% ipython --no-banner

In [1]: import numpy as np

In [2]: from numpy import linalg as LA

In [3]: np.set_printoptions(precision=2, suppress=True, linewidth=120)

In [4]: W0 = np.load("run3.npy")

In [5]: W0
Out[5]: 
array([[1, 1, 0, 2, 1],
       [1, 1, 1, 0, 2],
       [2, 1, 1, 1, 0],
       [0, 2, 1, 1, 1],
       [1, 0, 2, 1, 1]])

In [6]: r0, g = W0[4], W0[1]

In [7]: print(r0 @ r0)
7

In [8]: p = (r0 @ g) / (r0 @ r0) * r0

In [9]: np.outer(r0, g)
Out[9]: 
array([[1, 1, 1, 0, 2],
       [0, 0, 0, 0, 0],
       [2, 2, 2, 0, 4],
       [1, 1, 1, 0, 2],
       [1, 1, 1, 0, 2]])

In [10]: g - p
Out[10]: array([ 0.29,  1.  , -0.43, -0.71,  1.29])

In [11]: round(float(LA.norm(r0 + g) ** 2 + LA.norm(r0 - g) ** 2), 2)
Out[11]: 28.0

In [12]: p
Out[12]: array([0.71, 0.  , 1.43, 0.71, 0.71])

In [13]: m1 = np.load("m.npy")

In [14]: m1
Out[14]: 
array([[-0.06, -0.31,  0.45,  0.84],
       [ 0.5 , -0.41,  0.62, -0.44],
       [-0.85, -0.33,  0.25, -0.32],
       [ 0.13, -0.79, -0.6 ,  0.04]])

In [15]: A2 = LA.inv(m1)

In [16]: print(np.allclose(A2, m1.T))
True

In [17]: A2
Out[17]: 
array([[-0.06,  0.5 , -0.85,  0.13],
       [-0.31, -0.41, -0.33, -0.79],
       [ 0.45,  0.62,  0.25, -0.6 ],
       [ 0.84, -0.44, -0.32,  0.04]])

In [18]: print(np.round(LA.cond(m1), 2))
1.0

In [19]: print(np.round(m1 @ A2, 2) + 0)
[[1. 0. 0. 0.]
 [0. 1. 0. 0.]
 [0. 0. 1. 0.]
 [0. 0. 0. 1.]]

In [20]: t3 = np.stack([A2, -3 * A2, A2[::-1]])

In [21]: LA.norm(t3, axis=(1, 2))
Out[21]: array([2., 6., 2.])

In [22]: print(t3.shape)
(3, 4, 4)

In [23]: LA.matrix_rank(t3.reshape(3, -1))
Out[23]: np.int64(2)

In [24]: A2 = np.array([[2, 4], [0, -5], [-5, -4], [2, 0]])

In [25]: np.einsum("ik,kj->ij", m1, A2)
Out[25]: 
array([[-0.69, -0.5 ],
       [-2.98,  1.57],
       [-3.57, -2.72],
       [ 3.3 ,  6.85]])

In [26]: print(np.einsum("ik,kj->ji", m1, A2))
[[-0.69 -2.98 -3.57  3.3 ]
 [-0.5   1.57 -2.72  6.85]]
